$ python3 -q
>>> import numpy as np
>>> np.set_printoptions(suppress=True, linewidth=120)
>>> A = np.load("run17.npy")
>>> A
array([[0, 0, 0],
       [3, 2, 4],
       [0, 0, 0],
       [5, 3, 8],
       [0, 0, 0],
       [0, 0, 0],
       [0, 0, 0],
       [0, 0, 0],
       [0, 0, 0],
       [8, 5, 9]])
>>> # rows 0 and 2 are equal
>>> left, sv, Vt = np.linalg.svd(A)
>>> print(np.argmax(sv[:-1] / (sv[1:] + 1e-6)) + 1)
1
>>> out = left[:, :1] @ np.diag(sv[:1]) @ Vt[:1]
>>> np.linalg.matrix_rank(A, rtol=0.05)
np.int64(2)
>>> out.round(3) + 0
array([[0.   , 0.   , 0.   ],
       [3.092, 1.922, 3.966],
       [0.   , 0.   , 0.   ],
       [5.649, 3.512, 7.246],
       [0.   , 0.   , 0.   ],
       [0.   , 0.   , 0.   ],
       [0.   , 0.   , 0.   ],
       [0.   , 0.   , 0.   ],
       [0.   , 0.   , 0.   ],
       [7.471, 4.645, 9.584]])
>>> round(np.linalg.norm(A - out) / np.linalg.norm(A), 3)
np.float64(0.082)
>>> out = np.c_[A[:, :2] @ np.array([[1, 1], [1, 5]]), np.array([0, 1, 2, 2, 1, 2, 1, 0, 1, 0])]
>>> print(out)
[[ 0  0  0]
 [ 5 13  1]
 [ 0  0  2]
 [ 8 20  2]
 [ 0  0  1]
 [ 0  0  2]
 [ 0  0  1]
 [ 0  0  0]
 [ 0  0  1]
 [13 33  0]]
>>> np.round(np.linalg.lstsq(A, out[:, 0])[0], 3) + 0
array([1., 1., 0.])
>>> np.round(np.linalg.norm(np.linalg.qr(A)[0].T @ out, axis=0) ** 2 / ((out ** 2).sum(axis=0) + 1e-12), 3)
array([1.   , 1.   , 0.312])
>>> np.linalg.matrix_rank(out)
np.int64(3)
>>> np.round(np.linalg.norm(out - A @ np.linalg.lstsq(A, out)[0], axis=0), 3) + 0
array([0.   , 0.   , 3.317])
>>> mat = np.array([[-0.4, -0.5, 0.5],
...     [-0.3, 0.8, 1.9],
...     [-0.2, -1.2, -0.9],
...     [0.1, -0.8, 1.8],
...     [0.8, 0.7, 0.7],
...     [-1.7, -0.3, 2.1],
...     [-0.8, 1.3, 1.8],
...     [1.0, -0.5, -0.9],
...     [-0.6, 0.3, 0.4],
...     [-0.5, 6.0, 0.5],
...     [-0.5, 0.1, -2.1],
...     [1.2, -1.3, 1.8],
...     [0.1, -1.2, 1.2],
...     [0.7, 0.3, -0.9]])
>>> Ac = (mat - mat.mean(axis=0)) / mat.std(axis=0)
>>> np.argwhere(np.abs(Ac) > 2)
array([[ 5,  0],
       [ 9,  1],
       [10,  2]])
>>> beta = np.linalg.lstsq(np.delete(Ac, 0, axis=1), Ac[:, 0])[0]
>>> np.round(1 - np.var(Ac[:, 0] - np.delete(Ac, 0, axis=1) @ beta), 3)
np.float64(0.108)
